$ python -q
>>> import numpy as np
>>> import numpy.linalg as la
>>> np.set_printoptions(precision=3, suppress=True, linewidth=120, legacy="1.25")
>>> def tidy(a):
...     return np.round(a, 3) + 0
... 
>>> X = np.load("layer1.npy")
>>> print(X)
[[ -1  -2   0  -2  -1]
 [ -5 -10   0 -10  -5]
 [ -2  -4   0  -4  -2]]
>>> vec = np.array([-4, 1, 1, 0, -4])
>>> (X * vec).sum(axis=1)
array([ 6, 30, 12])
>>> (X @ vec).argmax()
1
>>> X @ (2 * vec)
array([12, 60, 24])
>>> la.norm(X @ vec) <= la.norm(X, 2) * la.norm(vec) + 1e-9
True
>>> np.einsum("ij,j->i", X, vec)
array([ 6, 30, 12])
>>> np.sign((X @ vec).round(6))
array([1, 1, 1])
>>> X @ vec
array([ 6, 30, 12])
>>> K = np.load("a.npy")
>>> print(K)
[[-1  0  0  0]
 [ 0 -1  0  0]
 [ 0  0  2  0]
 [ 0  0  0  2]]
>>> np.abs(K).max()
2
>>> np.count_nonzero(K)
4
>>> K[:, 4]
Traceback (most recent call last):
  File "<python-input-18>", line 1, in <module>
    K[:, 4]
    ~^^^^^^
IndexError: index 4 is out of bounds for axis 1 with size 4
>>> K[:, 0] @ K[:, 2]
0
>>> tidy(la.svd(K, compute_uv=False))
array([2., 2., 1., 1.])
>>> print(K.T @ K)
[[1 0 0 0]
 [0 1 0 0]
 [0 0 4 0]
 [0 0 0 4]]
>>> print(tidy(la.pinv(K)))
[[-1.   0.   0.   0. ]
 [ 0.  -1.   0.   0. ]
 [ 0.   0.   0.5  0. ]
 [ 0.   0.   0.   0.5]]
>>> tidy(la.norm(K, axis=0))
array([1., 1., 2., 2.])
>>> K @ K.T
array([[1, 0, 0, 0],
       [0, 1, 0, 0],
       [0, 0, 4, 0],
       [0, 0, 0, 4]])
>>> E = np.loadtxt("block0.csv", delimiter=",")
>>> print(E)
[[ 0.     0.017 -1.    -1.1  ]
 [-0.4   -0.795 -0.4   -0.3  ]
 [ 0.2    0.405  0.6   -0.2  ]
 [ 0.9    1.821 -1.3   -1.1  ]
 [ 0.    -0.033  1.    -0.9  ]
 [ 0.8    1.591  0.6    0.6  ]
 [-2.    -4.038 -0.7    1.4  ]
 [-1.4   -2.801 -2.1    0.7  ]
 [-0.8   -1.627  0.9    0.2  ]
 [-0.2   -0.413  2.     0.4  ]
 [ 0.9    1.759  1.7    1.4  ]
 [-0.4   -0.822 -0.8    0.8  ]
 [-0.8   -1.611 -0.4    0.1  ]
 [ 0.6    1.208 -0.7   -0.8  ]
 [ 0.5    1.012 -0.2   -0.9  ]
 [ 1.1    2.208 -0.2    2.3  ]
 [-1.9   -3.815  0.1   -0.6  ]
 [-0.9   -1.799 -0.7   -1.1  ]
 [ 0.1    0.184  0.3   -3.5  ]
 [-0.4   -0.827 -0.1    1.1  ]
 [ 1.9    3.822 -0.9   -0.2  ]
 [-0.2   -0.396  1.2    0.1  ]]
>>> Xs = E - E.mean(axis=0)
>>> evecs = la.svd(Xs)[2][:3]
>>> Y = Xs - Xs @ evecs.T @ evecs
>>> la.norm(Y, axis=1).round(6).argmax()
21
>>> print(tidy(Y.std(axis=0)))
[0.005 0.003 0.    0.   ]
>>> tidy(np.cov(Xs @ evecs.T, rowvar=False))
array([[4.749, 0.   , 0.   ],
       [0.   , 1.485, 0.   ],
       [0.   , 0.   , 0.967]])
